% ipython --no-banner

In [1]: import numpy as np

In [2]: from numpy import linalg as LA

In [3]: np.set_printoptions(suppress=True, linewidth=140)

In [4]: def tidy(a):
   ...:     return np.round(a, 1) + 0
   ...: 

In [5]: Q, _ = LA.qr(np.array([[0.7, 0.1, 1.3, 0.2],
   ...:     [-0.9, 0.3, 0.0, -0.2],
   ...:     [0.8, -1.8, 0.4, 0.3],
   ...:     [-1.1, -2.6, -0.6, 1.2]]))

In [6]: K = 4 * Q

In [7]: print(tidy(K))
[[-1.6  0.2 -3.4  1.3]
 [ 2.  -0.8 -2.  -2.7]
 [-1.8  2.7  0.1 -2.3]
 [ 2.5  2.8 -0.4  1.3]]

In [8]: x0 = np.array([3, 1, 2, 0])

In [9]: rhs = K @ x0

In [10]: c, lr = np.zeros(4), 1 / LA.norm(K, 2) ** 2

In [11]: for i in range(250):
    ...:     c -= lr * K.T @ (K @ c - rhs)
    ...:     if i % 50 == 0: print(i, round(LA.norm(K @ c - rhs), 1))
    ...: 
0 0.0
50 0.0
100 0.0
150 0.0
200 0.0

In [12]: print(tidy(LA.cond(K)))
1.0

In [13]: print(tidy(c))
[3. 1. 2. 0.]

In [14]: blk = np.stack([K, 5 * K, K[::-1]])

In [15]: print((blk @ K.T).shape)
(3, 4, 4)

In [16]: print(LA.matrix_rank(blk.reshape(3, -1)))
2

In [17]: def softmax(z):
    ...:     e = np.exp(z - z.max(axis=-1, keepdims=True))
    ...:     return e / e.sum(axis=-1, keepdims=True)
    ...: 

In [18]: print(tidy(softmax(10 * K[2])))
[0. 1. 0. 0.]

In [19]: print(tidy(softmax(K[2] + 2)))
[0.  0.9 0.1 0. ]

In [20]: S = K @ K.T / np.sqrt(4)

In [21]: print(tidy(softmax(S)[2] @ K))
[-1.8  2.7  0.1 -2.3]

In [22]: print(tidy(softmax(S)))
[[1. 0. 0. 0.]
 [0. 1. 0. 0.]
 [0. 0. 1. 0.]
 [0. 0. 0. 1.]]

In [23]: other = K / np.sqrt((K ** 2).mean(axis=1, keepdims=True))

In [24]: print(tidy(other[1]))
[ 1.  -0.4 -1.  -1.3]

In [25]: print(tidy(LA.norm(other, axis=1)))
[2. 2. 2. 2.]

In [26]: print(LA.matrix_rank(other) == LA.matrix_rank(K))
True

In [27]: print(tidy(K - K.mean(axis=1, keepdims=True)))
[[-0.7  1.1 -2.6  2.2]
 [ 2.9  0.  -1.2 -1.8]
 [-1.5  3.   0.4 -2. ]
 [ 0.9  1.3 -2.  -0.2]]

In [28]: Q, vecs = LA.qr(K[:, :2])[0], LA.qr(K[:, 2:])[0]

In [29]: sig = LA.svd(Q.T @ vecs, compute_uv=False)

In [30]: print((sig > 0.9).sum())
0

In [31]: print(tidy(LA.norm(Q @ Q.T - vecs @ vecs.T, 2)))
1.0

In [32]: print(tidy(np.degrees(np.arccos(sig.clip(0, 1)))))
[90. 90.]

In [33]: feats = np.load("a.npy")

In [34]: print(feats)
[[0 1 0 0]
 [0 0 1 0]
 [1 0 0 0]
 [0 0 0 1]]

In [35]: print(feats @ feats)
[[0 0 1 0]
 [1 0 0 0]
 [0 1 0 0]
 [0 0 0 1]]

In [36]: print(tidy(LA.det(feats)))
1.0

In [37]: print(np.flatnonzero(LA.matrix_power((feats != 0) + (feats.T != 0) + np.eye(4), 4)[1]))
[0 1 2]

In [38]: print((LA.matrix_power((feats != 0) + (feats.T != 0) + np.eye(4), 4) > 0).astype(int))
[[1 1 1 0]
 [1 1 1 0]
 [1 1 1 0]
 [0 0 0 1]]

In [39]: Uu, sig, vt = LA.svd(feats, full_matrices=False)

In [40]: print(Uu.T @ Uu)
[[1. 0. 0. 0.]
 [0. 1. 0. 0.]
 [0. 0. 1. 0.]
 [0. 0. 0. 1.]]

In [41]: print(np.sqrt((sig ** 2).sum()), tidy(LA.norm(feats)))
2.0 2.0

In [42]: print(vt @ vt.T)
[[1. 0. 0. 0.]
 [0. 1. 0. 0.]
 [0. 0. 1. 0.]
 [0. 0. 0. 1.]]

In [43]: print(sig)
[1. 1. 1. 1.]

In [44]: print((sig > 1e-8).sum())
4

In [45]: other = np.array([[5, 4], [6, -4], [-4, -7], [7, 9]])

In [46]: print(np.einsum("ik,kj->ij", feats, other))
[[ 6 -4]
 [-4 -7]
 [ 5  4]
 [ 7  9]]

In [47]: print(np.einsum("ik,kj->ji", feats, other))
[[ 6 -4  5  7]
 [-4 -7  4  9]]

In [48]: print(LA.matrix_rank(feats @ other))
2

In [49]: print(np.einsum("ij->j", feats))
[1 1 1 1]

In [50]: mat = np.load("dump.npy")

In [51]: print(mat)
[[ 0.5 -0.5 -0.5 -0.5]
 [-0.5  0.5 -0.5 -0.5]
 [-0.5 -0.5  0.5 -0.5]
 [-0.5 -0.5 -0.5  0.5]]

In [52]: # symmetric

In [53]: print(tidy((K - K.T) / 2))
[[ 0.  -0.9 -0.8 -0.6]
 [ 0.9  0.  -2.4 -2.7]
 [ 0.8  2.4  0.  -0.9]
 [ 0.6  2.7  0.9  0. ]]

In [54]: print(tidy(LA.det(K)))
-256.0

In [55]: assert K == K.T
ValueError: The truth value of an array with more than one element is ambiguous. Use a.any() or a.all()


In [56]: print(tidy(K @ K))
[[ 12.4  -6.1   4.    7. ]
 [ -7.8 -11.8  -4.3   6. ]
 [  2.4  -8.9   1.7 -13. ]
 [  5.9   0.8 -14.8  -1.3]]

In [57]: print(tidy(np.abs(LA.eigvals(K)).max()))
4.0

In [58]: evals, vecs = LA.eigh(mat)

In [59]: x0 = np.array([-1, 0, -3, -2])

In [60]: print(np.abs(mat).sum(axis=1).max(), np.abs(evals).max())
2.0 1.0

In [61]: arr = np.load("run18.npy")

In [62]: print(arr)
[[ 2  3  0]
 [ 3 -2 -3]
 [-2  2 -3]
 [-2 -1 -3]]

In [63]: Q, r_ = LA.qr(arr)

In [64]: print(Q.shape, r_.shape)
(4, 3) (3, 3)

In [65]: print(np.allclose(r_.T @ r_, arr.T @ arr))
True

In [66]: print(tidy(abs(r_[0, 0])), tidy(LA.norm(arr[:, 0])))
4.6 4.6

In [67]: print(tidy(r_))
[[-4.6  0.4 -0.7]
 [ 0.   4.2  0.8]
 [ 0.   0.   5.1]]

In [68]: other = np.c_[arr[:, :1] @ np.array([[4]]), np.array([1, 2, 0, 0])]

In [69]: print(other)
[[ 8  1]
 [12  2]
 [-8  0]
 [-8  0]]

In [70]: print(LA.matrix_rank(np.c_[arr, other]))
4

In [71]: print(LA.matrix_rank(other))
2

In [72]: rng = np.random.default_rng(376)

In [73]: idx = rng.permutation(4)

In [74]: other = mat[:, idx] * rng.choice([-1, 1], 4)

In [75]: print(other)
[[ 0.5 -0.5  0.5 -0.5]
 [-0.5 -0.5  0.5  0.5]
 [-0.5  0.5  0.5 -0.5]
 [-0.5 -0.5 -0.5 -0.5]]

In [76]: Uu, _, vt = LA.svd(mat.T @ other)

In [77]: print(idx)
[0 2 3 1]

In [78]: idx = rng.permutation(3)

In [79]: other = arr[:, idx] * rng.choice([-1, 1], 3)

In [80]: print(other)
[[ 2  0  3]
 [ 3  3 -2]
 [-2  3  2]
 [-2  3 -1]]

In [81]: Uu, _, vt = LA.svd(arr.T @ other)

In [82]: print(tidy(LA.lstsq(arr, other)[0]))
[[ 1.  0.  0.]
 [ 0.  0.  1.]
 [ 0. -1.  0.]]

In [83]: W0 = np.load("sample4.npy")

In [84]: print(tidy(W0))
[[-0.9  0.  -0.4]
 [-0.4 -0.3  0.9]
 [-0.2  0.9  0.3]]

In [85]: print(tidy(softmax(W0[2])))
[0.2 0.5 0.3]

In [86]: print(softmax(W0).sum(axis=1))
[1. 1. 1.]

In [87]: S = W0 @ W0.T / np.sqrt(3)

In [88]: print(tidy(softmax(S + np.triu(np.full(S.shape, -np.inf), 1))))
[[1.  0.  0. ]
 [0.4 0.6 0. ]
 [0.3 0.3 0.5]]

In [89]: print(tidy(softmax(S)[2] @ W0))
[-0.4  0.3  0.3]

In [90]: print(tidy(softmax(S)))
[[0.5 0.3 0.3]
 [0.3 0.5 0.3]
 [0.3 0.3 0.5]]

In [91]: x0 = np.array([0, 2, 0])

In [92]: rhs = W0 @ x0

In [93]: print(tidy(rhs))
[-0.1 -0.7  1.9]

In [94]: print(tidy(LA.solve(W0, W0[:, 2])))
[0. 0. 1.]

In [95]: LA.solve(W0, rhs[:-1])
ValueError: solve1: Input operand 1 has a mismatch in its core dimension 0, with gufunc signature (m,m),(m)->(m) (size 2 is different from 3)


In [96]: print(tidy(LA.solve(W0.T, W0[1])))
[0. 1. 0.]
